$ python3 -q
>>> import numpy as np
>>> from numpy import linalg as LA
>>> np.set_printoptions(suppress=True, linewidth=140)
>>> J = np.array([[1.0, 0.7, 0.49, 0.34, 0.24],
...     [0.7, 1.0, 0.7, 0.49, 0.34],
...     [0.49, 0.7, 1.0, 0.7, 0.49],
...     [0.34, 0.49, 0.7, 1.0, 0.7],
...     [0.24, 0.34, 0.49, 0.7, 1.0]])
>>> rng = np.random.default_rng(779)
>>> z = rng.permutation(5)
>>> z
array([1, 4, 0, 2, 3])
>>> out = J[z][:, z]
>>> np.diag(out)
array([1., 1., 1., 1., 1.])
>>> np.trace(out)
np.float64(5.0)
>>> evals, vecs = LA.eigh(J)
>>> x0 = np.array([-1, 1, -3, 0, -1])
>>> np.round(x0 @ J @ x0, 2)
np.float64(12.08)
>>> np.round(vecs * np.maximum(evals, 0) @ vecs.T, 2)
array([[1.  , 0.7 , 0.49, 0.34, 0.24],
       [0.7 , 1.  , 0.7 , 0.49, 0.34],
       [0.49, 0.7 , 1.  , 0.7 , 0.49],
       [0.34, 0.49, 0.7 , 1.  , 0.7 ],
       [0.24, 0.34, 0.49, 0.7 , 1.  ]])
>>> (np.sign(vecs[:, -1].round(6)) == np.sign(vecs[0, -1].round(6))).astype(int)
array([1, 1, 1, 1, 1])
>>> round(float(LA.det(J.T)), 2)
0.07
>>> t = np.radians(30)
>>> Rm = np.eye(5)
>>> Rm[3, 3] = Rm[1, 1] = np.cos(t)
>>> Rm[3, 1], Rm[1, 3] = -np.sin(t), np.sin(t)
>>> Rm.round(2)
array([[ 1.  ,  0.  ,  0.  ,  0.  ,  0.  ],
       [ 0.  ,  0.87,  0.  ,  0.5 ,  0.  ],
       [ 0.  ,  0.  ,  1.  ,  0.  ,  0.  ],
       [ 0.  , -0.5 ,  0.  ,  0.87,  0.  ],
       [ 0.  ,  0.  ,  0.  ,  0.  ,  1.  ]])
>>> out = J @ Rm.T
>>> np.allclose(LA.norm(J, axis=1), LA.norm(out, axis=1))
True
>>> np.allclose(J @ J.T, out @ out.T)
True
>>> out = np.array([[0, 2, 5], [3, 4, 1], [0, 4, 0], [3, 0, 2], [5, 5, 1]])
>>> np.round(Rm @ out, 2)
array([[ 0.  ,  2.  ,  5.  ],
       [ 4.1 ,  3.46,  1.87],
       [ 0.  ,  4.  ,  0.  ],
       [ 1.1 , -2.  ,  1.23],
       [ 5.  ,  5.  ,  1.  ]])
>>> np.round(np.einsum("ik,kj->ji", Rm, out), 2)
array([[ 0.  ,  4.1 ,  0.  ,  1.1 ,  5.  ],
       [ 2.  ,  3.46,  4.  , -2.  ,  5.  ],
       [ 5.  ,  1.87,  0.  ,  1.23,  1.  ]])
>>> np.einsum("ij,ij->i", Rm, Rm)
array([1., 1., 1., 1., 1.])
>>> np.round(np.einsum("ik,kj->ij", Rm, out), 2)
array([[ 0.  ,  2.  ,  5.  ],
       [ 4.1 ,  3.46,  1.87],
       [ 0.  ,  4.  ,  0.  ],
       [ 1.1 , -2.  ,  1.23],
       [ 5.  ,  5.  ,  1.  ]])
>>> data = np.load("data.npy")
>>> data
array([[2., 1., 0., 0., 0.],
       [0., 2., 1., 0., 0.],
       [0., 0., 2., 1., 0.],
       [0., 0., 0., 2., 1.],
       [0., 0., 0., 0., 2.]])
>>> round(float(LA.norm(data, "nuc")), 2)
10.5
>>> LA.norm(data, axis=1).argmax()
np.int64(0)
>>> round(LA.norm(data[0], 1), 2), np.round(LA.norm(data[0], np.inf), 2)
(np.float64(3.0), np.float64(2.0))
>>> round(LA.norm(data, 1), 2), np.round(LA.norm(data, np.inf), 2)
(np.float64(3.0), np.float64(3.0))
>>> np.round(LA.norm(data, axis=1), 2)
array([2.24, 2.24, 2.24, 2.24, 2.  ])
>>> np.round(LA.norm(data, axis=0), 2)
array([2.  , 2.24, 2.24, 2.24, 2.24])
>>> round(LA.norm(data) ** 2 / LA.norm(data, 2) ** 2, 2)
np.float64(2.86)
>>> round(LA.norm(data, 2), 2)
np.float64(2.9)
>>> np.round(np.sort(LA.eigvals(data)), 2)
array([2., 2., 2., 2., 2.])
>>> data @ data
array([[4., 4., 1., 0., 0.],
       [0., 4., 4., 1., 0.],
       [0., 0., 4., 4., 1.],
       [0., 0., 0., 4., 4.],
       [0., 0., 0., 0., 4.]])
>>> LA.matrix_rank(data - data[0, 0] * np.eye(5))
np.int64(4)
>>> m1 = np.loadtxt("arr.csv", delimiter=",")
>>> m1.round(2)
array([[0.47, 0.47, 0.16],
       [0.47, 0.47, 0.16],
       [0.16, 0.16, 0.05]])
>>> np.einsum("ii->", m1)
np.float64(1.0)
>>> round(LA.eigvals(m1).sum().real, 2)
np.float64(1.0)
>>> np.round(np.poly(m1), 2) + 0
array([ 1., -1.,  0.,  0.])
>>> round(LA.det(m1[::-1]), 2)
np.float64(0.0)
>>> np.round(LA.eigvals(m1), 2) + 0
array([0., 1., 0.])
>>> Uu, sig, Vh = LA.svd(m1)
>>> vecs = Vh[:(sig > 1e-8).sum()]
>>> x0 = m1[2] + 4 * m1[1] + rng.integers(2) * np.eye(3)[0]
>>> x0.round(2)
array([3.05, 2.05, 0.68])
>>> np.round(vecs.T @ vecs, 2)
array([[0.47, 0.47, 0.16],
       [0.47, 0.47, 0.16],
       [0.16, 0.16, 0.05]])
>>> f, r1 = m1[0], m1[1]
>>> round(float(f @ f), 2)
0.47
>>> pr = (f @ r1) / (f @ f) * f
>>> np.round(np.outer(f, r1), 2)
array([[0.22, 0.22, 0.07],
       [0.22, 0.22, 0.07],
       [0.07, 0.07, 0.02]])
>>> r1 - pr
array([0., 0., 0.])
>>> pr.round(2)
array([0.47, 0.47, 0.16])
>>> (r1 - pr) @ f
np.float64(0.0)
>>> np.round(m1 @ m1, 2)
array([[0.47, 0.47, 0.16],
       [0.47, 0.47, 0.16],
       [0.16, 0.16, 0.05]])
>>> (m1 - m1.T) / 2
array([[0., 0., 0.],
       [0., 0., 0.],
       [0., 0., 0.]])
>>> np.round((m1 + m1.T) / 2, 2)
array([[0.47, 0.47, 0.16],
       [0.47, 0.47, 0.16],
       [0.16, 0.16, 0.05]])
>>> round(LA.det(m1), 2)
np.float64(0.0)
>>> evals, vecs = LA.eigh(m1)
>>> x0 = np.array([5, 1, 0])
>>> np.round(vecs * np.maximum(evals, 0) @ vecs.T, 2)
array([[0.47, 0.47, 0.16],
       [0.47, 0.47, 0.16],
       [0.16, 0.16, 0.05]])
>>> np.round(LA.eigvalsh(m1[1:, 1:]), 2) + 0
array([0.  , 0.53])
>>> (np.sign(vecs[:, -1].round(6)) == np.sign(vecs[0, -1].round(6))).astype(int)
array([1, 1, 1])
>>> arr = np.loadtxt("out17.csv", delimiter=",")
>>> arr
array([[ 2.02,  0.08,  1.3 ,  1.73,  0.48],
       [-0.94, -2.54, -0.34,  0.23,  1.21],
       [-1.6 , -1.39,  1.32, -0.26, -1.65],
       [-0.4 , -1.79, -0.08, -2.37,  0.06],
       [-1.09,  0.9 , -1.74,  1.75,  0.96],
       [-2.37,  0.87, -1.35, -0.84, -0.25],
       [ 0.82,  2.17,  1.34, -1.31,  0.3 ],
       [ 0.38,  1.38, -1.21,  2.21,  0.78],
       [-1.58,  1.64,  0.95, -0.04, -1.71],
       [-0.75, -1.5 ,  1.26, -0.26,  2.12],
       [-0.54,  1.32, -2.57, -0.12,  0.57],
       [ 1.46,  0.21,  2.24, -0.86, -1.03],
       [ 1.01,  2.73, -0.59,  0.06,  0.43],
       [ 0.19, -0.02, -0.29,  1.43,  2.61],
       [-0.38,  2.08, -1.59, -1.41, -0.16],
       [ 0.85, -0.7 , -0.95, -2.55,  0.61],
       [-0.74,  1.4 ,  1.51,  2.  ,  0.46],
       [ 0.96, -1.82, -0.33, -1.86, -1.1 ]])
>>> np.round(arr[12] @ arr[6], 2)
np.float64(6.01)
>>> round(LA.norm(arr, "nuc"), 2)
np.float64(27.65)
>>> np.round(LA.norm(arr[12] - arr[6]), 2)
np.float64(2.44)
>>> round(float(LA.norm(arr) ** 2 / LA.norm(arr, 2) ** 2), 2)
2.97
>>> round(LA.norm(arr, 2), 2)
np.float64(7.38)
>>> np.round(LA.norm(arr, 1), 2), round(float(LA.norm(arr, np.inf)), 2)
(np.float64(24.54), 6.44)
>>> np.round(LA.norm(arr[12], 1), 2), np.round(LA.norm(arr[12], np.inf), 2)
(np.float64(4.82), np.float64(2.73))
>>> LA.norm(arr, axis=1).argmax()
np.int64(2)
>>> W1 = np.array([[2, 3, 0], [1, 0, 0], [2, 2, 3], [1, 1, 2], [0, 3, 2]])
>>> coef = np.array([2, -2, -2])
>>> H = np.maximum(arr @ W1 + coef, 0)
>>> LA.matrix_rank(H)
np.int64(3)
>>> C = np.array([[2, 2], [0, 1], [2, 3]])
>>> W1 @ C
array([[ 4,  7],
       [ 2,  2],
       [10, 15],
       [ 6,  9],
       [ 4,  9]])
>>> f, r1 = arr[4], arr[6]
>>> round(float(f @ f), 2)
9.01
>>> pr = (f @ r1) / (f @ f) * f
>>> pr.round(2)
array([ 0.4 , -0.33,  0.63, -0.64, -0.35])
>>> np.round((r1 - pr) @ f, 2)
np.float64(-0.0)
>>> mat = np.loadtxt("test14.csv", delimiter=",")
>>> mat
array([[0., 0., 0., 1., 1., 0., 0., 1., 1.],
       [0., 0., 0., 0., 0., 1., 0., 0., 0.],
       [0., 0., 0., 0., 0., 0., 1., 1., 0.],
       [1., 0., 0., 0., 1., 1., 0., 0., 0.],
       [1., 0., 0., 1., 0., 0., 0., 0., 0.],
       [0., 1., 0., 1., 0., 0., 0., 1., 1.],
       [0., 0., 1., 0., 0., 0., 0., 0., 0.],
       [1., 0., 1., 0., 0., 1., 0., 0., 1.],
       [1., 0., 0., 0., 0., 1., 0., 1., 0.]])
>>> # equal to its transpose
>>> np.abs(mat).max()
np.float64(1.0)
>>> np.round(LA.norm(mat), 2)
np.float64(4.9)
>>> evals, vecs = LA.eigh(mat)
>>> x0 = np.array([1, 0, 2, 0, 1, 0, 1, 2, 0])
>>> np.abs(mat).sum(axis=1).max(), round(np.abs(evals).max(), 2)
(np.float64(4.0), np.float64(3.21))
>>> evals, vecs = LA.eigh(mat)
>>> np.round(vecs @ np.diag(evals) @ vecs.T, 2) + 0
array([[0., 0., 0., 1., 1., 0., 0., 1., 1.],
       [0., 0., 0., 0., 0., 1., 0., 0., 0.],
       [0., 0., 0., 0., 0., 0., 1., 1., 0.],
       [1., 0., 0., 0., 1., 1., 0., 0., 0.],
       [1., 0., 0., 1., 0., 0., 0., 0., 0.],
       [0., 1., 0., 1., 0., 0., 0., 1., 1.],
       [0., 0., 1., 0., 0., 0., 0., 0., 0.],
       [1., 0., 1., 0., 0., 1., 0., 0., 1.],
       [1., 0., 0., 0., 0., 1., 0., 1., 0.]])
>>> np.round(np.abs(vecs[:, -1]), 2)
array([0.46, 0.13, 0.16, 0.35, 0.25, 0.42, 0.05, 0.45, 0.42])
